% ipython --no-banner

In [1]: import numpy as np

In [2]: np.set_printoptions(precision=2, suppress=True, linewidth=100)

In [3]: Q, _ = np.linalg.qr(np.array([[1.0, 0.9, -0.8, 0.5, -0.4, 0.7, 0.8, -0.2, -0.5],
   ...:     [-0.2, -0.1, 0.6, -1.0, -0.1, 0.7, 1.1, 1.9, -0.2],
   ...:     [-0.1, -0.3, -0.5, -0.9, 0.6, -0.8, -0.7, 0.3, -0.1],
   ...:     [0.9, -0.2, 0.7, 1.4, 0.8, 0.4, 1.3, 0.2, 0.2],
   ...:     [0.6, -0.9, -1.0, 1.4, -1.7, -1.6, 1.0, -1.5, 0.9],
   ...:     [0.1, -0.8, 0.6, -0.3, -1.3, -0.1, 1.3, 1.5, -0.5],
   ...:     [0.8, 0.7, 1.1, 0.1, 0.6, 0.2, -0.7, -0.3, 1.7],
   ...:     [0.1, 0.2, 0.3, -0.9, 0.6, 0.7, 0.4, -0.9, -1.5],
   ...:     [-0.1, -0.2, 2.0, -0.4, 0.1, -1.5, -0.6, -1.8, 0.2]]))

In [4]: w = np.array([5, 3, 8, 0, 0, 0, 2, 9, 1])

In [5]: W0 = Q @ np.diag(w) @ Q.T

In [6]: print(W0)
[[ 3.35 -0.2   0.44  1.03  0.69 -0.9   0.42 -0.91 -1.55]
 [-0.2   2.46  0.77  0.63 -1.09  0.05  0.28 -2.55  1.22]
 [ 0.44  0.77  1.32 -0.06 -0.01  0.23 -0.57 -2.62 -1.05]
 [ 1.03  0.63 -0.06  2.33  0.55  0.96  1.57 -0.48  1.46]
 [ 0.69 -1.09 -0.01  0.55  3.24  0.12 -0.8   1.16 -1.62]
 [-0.9   0.05  0.23  0.96  0.12  1.6   0.64 -0.55  1.13]
 [ 0.42  0.28 -0.57  1.57 -0.8   0.64  3.4  -0.11  1.33]
 [-0.91 -2.55 -2.62 -0.48  1.16 -0.55 -0.11  6.08  1.  ]
 [-1.55  1.22 -1.05  1.46 -1.62  1.13  1.33  1.    4.22]]

In [7]: # rank 6

In [8]: print(W0 @ np.linalg.pinv(W0) @ W0)
[[ 3.35 -0.2   0.44  1.03  0.69 -0.9   0.42 -0.91 -1.55]
 [-0.2   2.46  0.77  0.63 -1.09  0.05  0.28 -2.55  1.22]
 [ 0.44  0.77  1.32 -0.06 -0.01  0.23 -0.57 -2.62 -1.05]
 [ 1.03  0.63 -0.06  2.33  0.55  0.96  1.57 -0.48  1.46]
 [ 0.69 -1.09 -0.01  0.55  3.24  0.12 -0.8   1.16 -1.62]
 [-0.9   0.05  0.23  0.96  0.12  1.6   0.64 -0.55  1.13]
 [ 0.42  0.28 -0.57  1.57 -0.8   0.64  3.4  -0.11  1.33]
 [-0.91 -2.55 -2.62 -0.48  1.16 -0.55 -0.11  6.08  1.  ]
 [-1.55  1.22 -1.05  1.46 -1.62  1.13  1.33  1.    4.22]]

In [9]: print(np.abs(np.diag(np.linalg.qr(W0)[1])) > 1e-9)
[ True  True  True  True  True  True False False False]
